$ python3 -q
>>> import numpy as np
>>> np.set_printoptions(precision=2, suppress=True, linewidth=100, legacy="1.25")
>>> def rd(a):
...     return np.round(a, 2) + 0
... 
>>> F = np.load("dump.npy")
>>> F
array([[ 0.5,  4. , -1. ,  0.5,  3.5,  4. ,  5.5],
       [-1. ,  0.2,  0. , -0.8,  0.2,  0.6,  1.2],
       [ 0.6, -0.4,  1.2,  0.2,  0.5,  0.7, -1.1],
       [-0.7,  0.4,  0.2, -1.4,  0.3, -1.1,  1.8],
       [-1.2,  0.1, -0.3, -0.4,  0.6, -2. , -0.3],
       [-1.3,  1.2, -0.3, -0.8,  0.6,  0.1,  0.8],
       [ 1.6, -0.2,  0.2,  1.8,  0.2,  0.7, -0.5],
       [-0.4,  0.1, -0.8, -0.5, -0.6,  0.3, -1.1],
       [-1.8, -0.5,  2.2, -1.1, -0.2,  1.3,  0.1],
       [-1. ,  0.5, -2.2,  1.6, -0.3, -0.6, -1.4],
       [ 0.5,  0.8,  0.9, -2. , -1.6,  0.4, -0.9],
       [-0.7, -2.1,  0.5,  0.4, -0.8,  1.5,  0.4],
       [-0.5,  0.2, -1.4, -0.6, -0.6, -0.8, -0.8],
       [ 0.2,  0.5,  0.3,  0.5, -1. , -1.3, -1.2],
       [ 0.5, -0.2,  0.4, -0.4,  1.2, -0.1,  1.1],
       [-0.9, -1.8,  1.2,  1.1, -2.1,  1.3,  0. ],
       [-0.1, -2.1,  0.2,  0.5, -0.8, -1.7, -0.1],
       [ 0.4,  0.7,  0.8,  0. , -0.1, -0.7, -1.3],
       [-2.1, -0.1, -0.8,  1.5,  0.7, -0.4, -0.5],
       [-0.6, -0.4,  0.4, -0.6, -0.5,  0.7,  0.6]])
>>> Xc = (F - F.mean(axis=0)) / F.std(axis=0)
>>> np.argwhere(np.abs(Xc) > 2)
array([[0, 1],
       [0, 4],
       [0, 5],
       [0, 6],
       [6, 0],
       [8, 2],
       [9, 2]])
>>> coef = np.linalg.lstsq(np.delete(Xc, 6, axis=1), Xc[:, 6])[0]
>>> print(rd(coef))
[-0.04 -0.15 -0.11 -0.26  0.63  0.47]
>>> print(rd(1 - np.var(Xc[:, 6] - np.delete(Xc, 6, axis=1) @ coef)))
0.7
>>> hat = F @ np.linalg.solve(F.T @ F, F.T)
>>> rd(np.trace(hat))
7.0
>>> rd(np.linalg.eigvalsh(hat))
array([0., 0., 0., 0., 0., 0., 0., 0., 0., 0., 0., 0., 0., 1., 1., 1., 1., 1., 1., 1.])
>>> print(rd(hat @ F[:, 3]))
[ 0.5 -0.8  0.2 -1.4 -0.4 -0.8  1.8 -0.5 -1.1  1.6 -2.   0.4 -0.6  0.5 -0.4  1.1  0.5  0.   1.5
 -0.6]
>>> labels = F[:, 6] > np.median(F[:, 6])
>>> f = F[labels].mean(axis=0) - F[~labels].mean(axis=0)
>>> (((F - F.mean(axis=0)) @ f > 0) == labels).mean()
0.95
>>> np.argsort(-np.abs(f).round(6), kind="stable")
array([6, 5, 2, 3, 0, 4, 1])
>>> rd(f)
array([-0.42, -0.35,  0.59, -0.47,  0.36,  1.03,  2.05])
>>> ((F - F.mean(axis=0)) @ f > 0).astype(int)
array([1, 1, 0, 1, 0, 1, 0, 0, 1, 0, 0, 1, 0, 0, 1, 1, 0, 0, 0, 1])
>>> labels.astype(int)
array([1, 1, 0, 1, 0, 1, 0, 0, 1, 0, 0, 1, 0, 0, 1, 1, 1, 0, 0, 1])
